>>> import numpy as np
>>> from numpy import linalg as LA
>>> np.set_printoptions(precision=1, suppress=True, linewidth=200, floatmode="fixed")
>>> F = np.loadtxt("arr.csv", delimiter=",")
>>> F
array([[ 6.0, -1.0,  0.0,  3.0, -3.0,  1.0, -1.0],
       [-2.0,  7.0,  2.0, -1.0,  3.0,  0.0, -2.0],
       [ 0.0,  0.0,  0.0,  2.0,  2.0,  2.0,  1.0],
       [-3.0,  1.0,  2.0,  5.0, -2.0,  3.0,  1.0],
       [-1.0,  0.0,  1.0,  3.0, -4.0, -1.0, -3.0],
       [-2.0, -1.0, -2.0,  3.0, -2.0, -9.0,  2.0],
       [-2.0, -1.0, -3.0,  2.0,  2.0,  0.0,  2.0]])
>>> t = np.radians(15)
>>> R = np.eye(7)
>>> R[4, 4] = R[6, 6] = np.cos(t)
>>> R[4, 6], R[6, 4] = -np.sin(t), np.sin(t)
>>> R
array([[ 1.0,  0.0,  0.0,  0.0,  0.0,  0.0,  0.0],
       [ 0.0,  1.0,  0.0,  0.0,  0.0,  0.0,  0.0],
       [ 0.0,  0.0,  1.0,  0.0,  0.0,  0.0,  0.0],
       [ 0.0,  0.0,  0.0,  1.0,  0.0,  0.0,  0.0],
       [ 0.0,  0.0,  0.0,  0.0,  1.0,  0.0, -0.3],
       [ 0.0,  0.0,  0.0,  0.0,  0.0,  1.0,  0.0],
       [ 0.0,  0.0,  0.0,  0.0,  0.3,  0.0,  1.0]])
>>> M2 = F @ R.T
>>> M2
array([[ 6.0, -1.0,  0.0,  3.0, -2.6,  1.0, -1.7],
       [-2.0,  7.0,  2.0, -1.0,  3.4,  0.0, -1.2],
       [ 0.0,  0.0,  0.0,  2.0,  1.7,  2.0,  1.5],
       [-3.0,  1.0,  2.0,  5.0, -2.2,  3.0,  0.4],
       [-1.0,  0.0,  1.0,  3.0, -3.1, -1.0, -3.9],
       [-2.0, -1.0, -2.0,  3.0, -2.4, -9.0,  1.4],
       [-2.0, -1.0, -3.0,  2.0,  1.4,  0.0,  2.4]])
>>> (M2 + M2.T) / 2
array([[ 6.0, -1.5,  0.0,  0.0, -1.8, -0.5, -1.9],
       [-1.5,  7.0,  1.0,  0.0,  1.7, -0.5, -1.1],
       [ 0.0,  1.0,  0.0,  2.0,  1.3,  0.0, -0.8],
       [ 0.0,  0.0,  2.0,  5.0,  0.4,  3.0,  1.2],
       [-1.8,  1.7,  1.3,  0.4, -3.1, -1.7, -1.3],
       [-0.5, -0.5,  0.0,  3.0, -1.7, -9.0,  0.7],
       [-1.9, -1.1, -0.8,  1.2, -1.3,  0.7,  2.4]])
>>> np.sort(np.abs(LA.eigvals(M2)))
array([1.5, 3.7, 3.7, 6.6, 6.6, 7.6, 9.6])
>>> LA.determinant(M2)
Traceback (most recent call last):
  File "<python-input-14>", line 1, in <module>
    LA.determinant(M2)
    ^^^^^^^^^^^^^^
AttributeError: module 'numpy.linalg' has no attribute 'determinant'
>>> round(float(LA.det(M2)), 1)
-62866.0
>>> np.allclose(M2 @ M2.T, M2.T @ M2)
False
>>> M2 = LA.inv(F)
>>> round(float(LA.det(F) * LA.det(M2)), 1)
1.0
>>> rng = np.random.default_rng(1103)
>>> M2 = F + rng.integers(-2, 3, (7, 6)) @ rng.integers(-2, 3, (6, 7))
>>> M2
array([[  9.0,  -2.0,  -1.0,   2.0,  -1.0,   1.0,   5.0],
       [ -2.0,  19.0,   8.0,   9.0,   5.0, -18.0,   4.0],
       [  5.0,   7.0,   6.0,   8.0,   9.0, -11.0,  11.0],
       [  1.0,   1.0,   0.0,   1.0,  -8.0,   8.0,  -1.0],
       [-12.0,   9.0,  -6.0,   6.0,  -9.0,  -4.0, -10.0],
       [ -8.0,  -1.0,  -5.0,   2.0,   1.0,  -9.0,   4.0],
       [ -7.0,  -4.0,  -6.0,   3.0,   5.0,   1.0,   3.0]])
>>> M2 - F
array([[  3.0,  -1.0,  -1.0,  -1.0,   2.0,   0.0,   6.0],
       [  0.0,  12.0,   6.0,  10.0,   2.0, -18.0,   6.0],
       [  5.0,   7.0,   6.0,   6.0,   7.0, -13.0,  10.0],
       [  4.0,   0.0,  -2.0,  -4.0,  -6.0,   5.0,  -2.0],
       [-11.0,   9.0,  -7.0,   3.0,  -5.0,  -3.0,  -7.0],
       [ -6.0,   0.0,  -3.0,  -1.0,   3.0,   0.0,   2.0],
       [ -5.0,  -3.0,  -3.0,   1.0,   3.0,   1.0,   1.0]])
>>> X = np.load("test3.npy")
>>> X
array([[ 3,  4,  5,  6],
       [ 7,  8,  9, 10],
       [11, 12, 13, 14],
       [15, 16, 17, 18]])
>>> # rank 2
>>> Uu, s, vt = LA.svd(X)
>>> s.round(1) + 0
array([45.8,  1.7,  0.0,  0.0])
>>> M2 = Uu[:, :2] @ np.diag(s[:2]) @ vt[:2]
>>> round(np.abs(X - M2).max(), 1)
np.float64(0.0)
>>> round(float(LA.norm(X - M2) / LA.norm(X)), 1)
0.0
>>> LA.matrix_rank(X, rtol=0.05)
np.int64(1)
>>> feats = np.load("a.npy")
>>> feats
array([[0.5, 0.0, 0.0, 0.0, 0.2, 0.2],
       [0.3, 0.3, 0.3, 0.0, 0.0, 0.0],
       [0.0, 0.0, 1.0, 0.0, 0.0, 0.0],
       [0.2, 0.0, 0.0, 0.4, 0.2, 0.2],
       [0.0, 0.0, 0.0, 0.2, 0.5, 0.2],
       [0.2, 0.2, 0.0, 0.2, 0.0, 0.2]])
>>> # row-stochastic, so 1 is an eigenvalue
>>> np.round(LA.matrix_power(feats, 4), 1) + 0
array([[0.3, 0.1, 0.0, 0.2, 0.2, 0.2],
       [0.2, 0.0, 0.5, 0.1, 0.1, 0.1],
       [0.0, 0.0, 1.0, 0.0, 0.0, 0.0],
       [0.2, 0.1, 0.0, 0.2, 0.2, 0.2],
       [0.2, 0.1, 0.0, 0.2, 0.2, 0.2],
       [0.2, 0.1, 0.2, 0.1, 0.2, 0.2]])
>>> np.round(LA.det(feats), 1)
np.float64(0.0)
>>> (feats + feats.T) / 2
array([[0.5, 0.2, 0.0, 0.1, 0.1, 0.2],
       [0.2, 0.3, 0.2, 0.0, 0.0, 0.1],
       [0.0, 0.2, 1.0, 0.0, 0.0, 0.0],
       [0.1, 0.0, 0.0, 0.4, 0.2, 0.2],
       [0.1, 0.0, 0.0, 0.2, 0.5, 0.1],
       [0.2, 0.1, 0.0, 0.2, 0.1, 0.2]])
>>> np.allclose(feats @ feats.T, feats.T @ feats)
False
>>> z = rng.permutation(7)
>>> z
array([6, 5, 4, 0, 1, 3, 2])
>>> M2 = F[z][:, z]
>>> M2
array([[ 2.0,  0.0,  2.0, -2.0, -1.0,  2.0, -3.0],
       [ 2.0, -9.0, -2.0, -2.0, -1.0,  3.0, -2.0],
       [-3.0, -1.0, -4.0, -1.0,  0.0,  3.0,  1.0],
       [-1.0,  1.0, -3.0,  6.0, -1.0,  3.0,  0.0],
       [-2.0,  0.0,  3.0, -2.0,  7.0, -1.0,  2.0],
       [ 1.0,  3.0, -2.0, -3.0,  1.0,  5.0,  2.0],
       [ 1.0,  2.0,  2.0,  0.0,  0.0,  2.0,  0.0]])
>>> np.diag(M2)
array([ 2.0, -9.0, -4.0,  6.0,  7.0,  5.0,  0.0])
>>> np.trace(M2)
np.float64(7.0)
>>> M2 = feats / LA.norm(feats, axis=1, keepdims=True)
>>> G = M2 @ M2.T
>>> np.degrees(np.arccos(np.clip(G[2, 3], -1, 1)))
np.float64(90.0)
>>> LA.norm(M2, axis=1)
array([1.0, 1.0, 1.0, 1.0, 1.0, 1.0])
>>> G[2]
array([0.0, 0.6, 1.0, 0.0, 0.0, 0.0])
>>> feats.sum(axis=1)
array([1.0, 1.0, 1.0, 1.0, 1.0, 1.0])
>>> pr = np.eye(6)[1]
>>> for _ in range(7):
...     pr = pr @ feats
...     print(pr.round(1))
... 
[0.3 0.3 0.3 0.0 0.0 0.0]
[0.3 0.1 0.4 0.0 0.1 0.1]
[0.2 0.1 0.5 0.0 0.1 0.1]
[0.2 0.0 0.5 0.1 0.1 0.1]
[0.1 0.0 0.5 0.1 0.1 0.1]
[0.1 0.0 0.5 0.1 0.1 0.1]
[0.1 0.0 0.5 0.1 0.1 0.1]
>>> K = np.array([[1, 0, 2, 0, 2, 2, 1],
...     [0, 1, 1, 1, 2, 2, 1],
...     [2, 1, 1, 1, 1, 0, 1],
...     [1, 2, 4, 2, 6, 6, 3]])
>>> K
array([[1, 0, 2, 0, 2, 2, 1],
       [0, 1, 1, 1, 2, 2, 1],
       [2, 1, 1, 1, 1, 0, 1],
       [1, 2, 4, 2, 6, 6, 3]])
>>> Uu, s, vt = LA.svd(K)
>>> V = vt[:(s > 1e-8).sum()]
>>> x = K[2] + 4 * K[1] + rng.integers(2) * np.eye(7)[2]
>>> x
array([2.0, 5.0, 5.0, 5.0, 9.0, 8.0, 5.0])
>>> round(LA.norm(x - V.T @ V @ x), 1)
np.float64(0.0)
>>> LA.matrix_rank(np.vstack([K, x]))
np.int64(3)
>>> np.diag(V.T @ V)
array([0.7, 0.4, 0.4, 0.4, 0.3, 0.5, 0.1])
>>> np.allclose(V.T @ V @ x, x)
True
>>> mat = np.loadtxt("dump.csv", delimiter=",")
>>> mat.round(1) + 0
array([[ 0.2, -0.3, -0.2, -0.1,  0.0],
       [-0.3,  0.4,  0.3,  0.2, -0.1],
       [-0.2,  0.3,  0.2,  0.1,  0.0],
       [-0.1,  0.2,  0.1,  0.1,  0.0],
       [ 0.0, -0.1,  0.0,  0.0,  0.0]])
>>> Uu, s, vt = LA.svd(mat)
>>> s.round(1) + 0
array([1.0, 0.0, 0.0, 0.0, 0.0])
>>> M2 = Uu[:, :1] @ np.diag(s[:1]) @ vt[:1]
>>> np.round(np.abs(mat - M2).max(), 1)
np.float64(0.0)
>>> round(float(LA.norm(mat - M2) / LA.norm(mat)), 1)
0.0
>>> np.round(LA.norm(mat - M2, 2), 1), np.round(s[1], 1)
(np.float64(0.0), np.float64(0.0))
>>> M2.round(1) + 0
array([[ 0.2, -0.3, -0.2, -0.1,  0.0],
       [-0.3,  0.4,  0.3,  0.2, -0.1],
       [-0.2,  0.3,  0.2,  0.1,  0.0],
       [-0.1,  0.2,  0.1,  0.1,  0.0],
       [ 0.0, -0.1,  0.0,  0.0,  0.0]])
>>> LA.matrix_rank(mat, rtol=0.05)
np.int64(1)
>>> arr = np.load("case18.npy")
>>> arr
array([[ -3.1, -35.1,   8.7],
       [ -0.4, -28.2,   6.0],
       [  1.9, -21.3,   3.4],
       [  4.1,  -7.7,  -0.9],
       [  3.7,  -5.2,  -1.4],
       [  3.6,  -4.6,  -1.4],
       [  2.8,  -2.8,  -1.5],
       [  2.0,  -1.6,  -1.3],
       [ -0.9,   0.6,   1.3],
       [ -1.0,   0.7,   1.5],
       [ -1.0,   0.8,   1.7],
       [ -0.6,   1.6,   3.4],
       [ -0.2,   2.0,   3.9],
       [  0.7,   2.7,   4.7],
       [  1.4,   3.2,   5.0],
       [  2.4,   3.9,   5.5],
       [  4.5,   5.3,   6.1],
       [  7.1,   7.1,   6.7],
       [ 11.5,  10.0,   7.2],
       [ 20.9,  16.4,   7.5],
       [ 29.8,  22.5,   7.2]])
>>> M2 = np.c_[arr[:, :1] @ np.array([[7]]), np.array([2, 0, -2, 1, 1, 1, -1, -1, 2, -1, 1, 0, 0, -2, 2, -2, 0, 2, -2, -1, -1])]
>>> M2
array([[-21.7,   2.0],
       [ -2.8,   0.0],
       [ 13.3,  -2.0],
       [ 28.7,   1.0],
       [ 25.9,   1.0],
       [ 25.2,   1.0],
       [ 19.6,  -1.0],
       [ 14.0,  -1.0],
       [ -6.3,   2.0],
       [ -7.0,  -1.0],
       [ -7.0,   1.0],
       [ -4.2,   0.0],
       [ -1.4,   0.0],
       [  4.9,  -2.0],
       [  9.8,   2.0],
       [ 16.8,  -2.0],
       [ 31.5,   0.0],
       [ 49.7,   2.0],
       [ 80.5,  -2.0],
       [146.3,  -1.0],
       [208.6,  -1.0]])
>>> LA.norm(LA.qr(arr)[0].T @ M2, axis=0) ** 2 / ((M2 ** 2).sum(axis=0) + 1e-12)
array([1.0, 0.1])
>>> np.round(LA.norm(M2 - arr @ LA.lstsq(arr, M2)[0], axis=0), 1) + 0
array([0.0, 6.1])
>>> LA.matrix_rank(M2)
np.int64(2)
>>> data = np.array([[4.0, 3.0, 0.0, 3.0, 3.0, 3.0, 3.0],
...     [3.0, 4.0, 0.0, 3.0, 3.0, 3.0, 3.0],
...     [0.0, 0.0, 4.0, 0.0, 0.0, 0.0, 0.0],
...     [3.0, 3.0, 0.0, 4.0, 3.0, 3.0, 3.0],
...     [3.0, 3.0, 0.0, 3.0, 4.0, 3.0, 3.0],
...     [3.0, 3.0, 0.0, 3.0, 3.0, 4.0, 3.0],
...     [3.0, 3.0, 0.0, 3.0, 3.0, 3.0, 4.0]])
>>> # splits into 2 blocks
>>> t = np.radians(120)
>>> R = np.eye(7)
>>> R[0, 0] = R[3, 3] = np.cos(t)
>>> R[0, 3], R[3, 0] = -np.sin(t), np.sin(t)
>>> R
array([[-0.5,  0.0,  0.0, -0.9,  0.0,  0.0,  0.0],
       [ 0.0,  1.0,  0.0,  0.0,  0.0,  0.0,  0.0],
       [ 0.0,  0.0,  1.0,  0.0,  0.0,  0.0,  0.0],
       [ 0.9,  0.0,  0.0, -0.5,  0.0,  0.0,  0.0],
       [ 0.0,  0.0,  0.0,  0.0,  1.0,  0.0,  0.0],
       [ 0.0,  0.0,  0.0,  0.0,  0.0,  1.0,  0.0],
       [ 0.0,  0.0,  0.0,  0.0,  0.0,  0.0,  1.0]])
>>> M2 = data @ R.T
>>> np.round(LA.det(R), 1), np.trace(R)
(np.float64(1.0), np.float64(4.0))
>>> M2
array([[-4.6,  3.0,  0.0,  2.0,  3.0,  3.0,  3.0],
       [-4.1,  4.0,  0.0,  1.1,  3.0,  3.0,  3.0],
       [ 0.0,  0.0,  4.0,  0.0,  0.0,  0.0,  0.0],
       [-5.0,  3.0,  0.0,  0.6,  3.0,  3.0,  3.0],
       [-4.1,  3.0,  0.0,  1.1,  4.0,  3.0,  3.0],
       [-4.1,  3.0,  0.0,  1.1,  3.0,  4.0,  3.0],
       [-4.1,  3.0,  0.0,  1.1,  3.0,  3.0,  4.0]])
>>> np.round(LA.norm(M2, 2), 1)
np.float64(19.0)
>>> M2[4] @ M2[2]
np.float64(0.0)
>>> np.round(LA.norm(M2, "nuc"), 1)
np.float64(28.0)
>>> np.round(LA.norm(M2[4], 1), 1), round(float(LA.norm(M2[4], np.inf)), 1)
(np.float64(18.2), 4.1)
>>> np.round(LA.norm(M2) ** 2 / LA.norm(M2, 2) ** 2, 1)
np.float64(1.1)
>>> LA.norm(M2, axis=1)
array([7.8, 7.8, 4.0, 7.8, 7.8, 7.8, 7.8])
>>> np.round(LA.norm(M2[4] - M2[2]), 1)
np.float64(8.8)
>>> LA.norm(M2, axis=1).argmax()
np.int64(0)
>>> Lm = LA.cholesky(data)
>>> np.diag(Lm) ** 2
array([4.0, 1.8, 4.0, 1.4, 1.3, 1.2, 1.2])
>>> data / np.sqrt(np.outer(np.diag(data), np.diag(data)))
array([[1.0, 0.8, 0.0, 0.8, 0.8, 0.8, 0.8],
       [0.8, 1.0, 0.0, 0.8, 0.8, 0.8, 0.8],
       [0.0, 0.0, 1.0, 0.0, 0.0, 0.0, 0.0],
       [0.8, 0.8, 0.0, 1.0, 0.8, 0.8, 0.8],
       [0.8, 0.8, 0.0, 0.8, 1.0, 0.8, 0.8],
       [0.8, 0.8, 0.0, 0.8, 0.8, 1.0, 0.8],
       [0.8, 0.8, 0.0, 0.8, 0.8, 0.8, 1.0]])
>>> Lm
array([[2.0, 0.0, 0.0, 0.0, 0.0, 0.0, 0.0],
       [1.5, 1.3, 0.0, 0.0, 0.0, 0.0, 0.0],
       [0.0, 0.0, 2.0, 0.0, 0.0, 0.0, 0.0],
       [1.5, 0.6, 0.0, 1.2, 0.0, 0.0, 0.0],
       [1.5, 0.6, 0.0, 0.4, 1.1, 0.0, 0.0],
       [1.5, 0.6, 0.0, 0.4, 0.3, 1.1, 0.0],
       [1.5, 0.6, 0.0, 0.4, 0.3, 0.2, 1.1]])
>>> LA.eigvalsh(data).min() > 0
np.True_
>>> z = rng.permutation(7)
>>> z
array([1, 4, 0, 5, 3, 2, 6])
>>> M2 = Lm[z][:, z]
>>> np.sort(np.abs(LA.eigvals(M2)))
array([1.1, 1.1, 1.1, 1.2, 1.3, 2.0, 2.0])
>>> round(LA.det(M2), 1), round(LA.det(Lm[z]), 1)
(np.float64(8.7), np.float64(-8.7))
>>> np.allclose(M2, Lm)
False
>>> np.round(np.trace(M2), 1)
np.float64(9.9)
>>> np.diag(M2)
array([1.3, 1.1, 2.0, 1.1, 1.2, 2.0, 1.1])
>>> np.allclose(data, data.T)
True
>>> LA.matrix_power(data, 4)
array([[21721.0, 21720.0,     0.0, 21720.0, 21720.0, 21720.0, 21720.0],
       [21720.0, 21721.0,     0.0, 21720.0, 21720.0, 21720.0, 21720.0],
       [    0.0,     0.0,   256.0,     0.0,     0.0,     0.0,     0.0],
       [21720.0, 21720.0,     0.0, 21721.0, 21720.0, 21720.0, 21720.0],
       [21720.0, 21720.0,     0.0, 21720.0, 21721.0, 21720.0, 21720.0],
       [21720.0, 21720.0,     0.0, 21720.0, 21720.0, 21721.0, 21720.0],
       [21720.0, 21720.0,     0.0, 21720.0, 21720.0, 21720.0, 21721.0]])
>>> data @ data
array([[61.0, 60.0,  0.0, 60.0, 60.0, 60.0, 60.0],
       [60.0, 61.0,  0.0, 60.0, 60.0, 60.0, 60.0],
       [ 0.0,  0.0, 16.0,  0.0,  0.0,  0.0,  0.0],
       [60.0, 60.0,  0.0, 61.0, 60.0, 60.0, 60.0],
       [60.0, 60.0,  0.0, 60.0, 61.0, 60.0, 60.0],
       [60.0, 60.0,  0.0, 60.0, 60.0, 61.0, 60.0],
       [60.0, 60.0,  0.0, 60.0, 60.0, 60.0, 61.0]])
>>> np.allclose(data @ data.T, data.T @ data)
True
>>> round(float(LA.det(data)), 1)
76.0
>>> round(np.abs(LA.eigvals(data)).max(), 1)
np.float64(19.0)
